$ python3 -q
>>> import numpy as np
>>> np.set_printoptions(precision=2, suppress=True, linewidth=200, legacy="1.25")
>>> other = np.array([[-2, -7, -4, 1, 5, -2],
...     [-6, -2, 8, 4, -6, 6],
...     [5, 9, 2, 0, -9, 1],
...     [9, 1, -3, 3, 2, 2],
...     [-3, 8, 7, -2, -1, 6],
...     [-1, -2, 6, -8, 9, -1]])
>>> data = np.triu(other, 1)
>>> data
array([[ 0, -7, -4,  1,  5, -2],
       [ 0,  0,  8,  4, -6,  6],
       [ 0,  0,  0,  0, -9,  1],
       [ 0,  0,  0,  0,  2,  2],
       [ 0,  0,  0,  0,  0,  6],
       [ 0,  0,  0,  0,  0,  0]])
>>> # triangular: eigenvalues sit on the diagonal
>>> np.argsort(-np.linalg.norm(data, axis=0).round(6), kind="stable")[:3]
array([4, 5, 2])
>>> np.linalg.matrix_rank(data, rtol=0.1)
4
>>> np.linalg.matrix_rank(data - data[0, 0] * np.eye(6))
4
>>> np.prod(np.diag(data)), np.round(np.linalg.det(data), 2)
(0, 0.0)
>>> round(float(np.trace(np.linalg.pinv(data) @ data)), 2)
4.0
>>> np.linalg.lstsq(data[:-1].T, data[-1])[2]
4
>>> left, sigma, Vt = np.linalg.svd(data)
>>> vecs = Vt[:(sigma > 1e-8).sum()]
>>> rng = np.random.default_rng(67)
>>> x = data[4] + -3 * data[3] + rng.integers(2) * np.eye(6)[3]
>>> x
array([ 0.,  0.,  0.,  1., -6.,  0.])
>>> np.diag(vecs.T @ vecs)
array([0.  , 0.87, 0.83, 0.3 , 1.  , 1.  ])
>>> arr = np.load("out13.npy")
>>> arr
array([[ 0,  0,  1,  0,  0],
       [ 0,  2,  0,  3,  0],
       [ 3,  0, 10,  0,  6],
       [ 3,  0, 10,  0,  6],
       [ 0,  0,  0,  0,  0],
       [ 0,  1,  0,  1,  0],
       [ 0,  2,  0,  3,  0],
       [ 0,  0,  1,  0,  0],
       [ 0,  0,  0,  0,  0],
       [ 0,  0,  1,  0,  0],
       [ 0,  1,  0,  1,  0],
       [ 1,  0,  7,  0,  3],
       [ 1,  0,  7,  0,  3],
       [ 0,  0,  4,  0,  0],
       [ 1,  0,  7,  0,  3],
       [ 0,  0,  4,  0,  0],
       [ 0,  0,  1,  0,  0],
       [ 0,  0,  0,  0,  0],
       [ 1,  0,  7,  0,  3],
       [ 0,  0,  4,  0,  0],
       [ 3,  0, 10,  0,  6],
       [ 0,  1,  0,  1,  0],
       [ 0,  0,  1,  0,  0],
       [ 0,  0,  4,  0,  0],
       [ 0,  1,  0,  1,  0],
       [ 0,  1,  0,  1,  0]])
>>> # row 3 repeats row 2
>>> basis = arr[[11, 8]].astype(float)
>>> for _ in range(5):
...     idx = np.linalg.norm(arr[:, None] - basis, axis=-1).argmin(axis=1)
...     basis = np.array([arr[idx == j].mean(axis=0) for j in range(2)])
... 
>>> idx
array([1, 1, 0, 0, 1, 1, 1, 1, 1, 1, 1, 0, 0, 1, 0, 1, 1, 1, 0, 1, 0, 1, 1, 1, 1, 1])
>>> np.bincount(idx)
array([ 7, 19])
>>> basis
array([[1.86, 0.  , 8.29, 0.  , 4.29],
       [0.  , 0.47, 1.11, 0.58, 0.  ]])
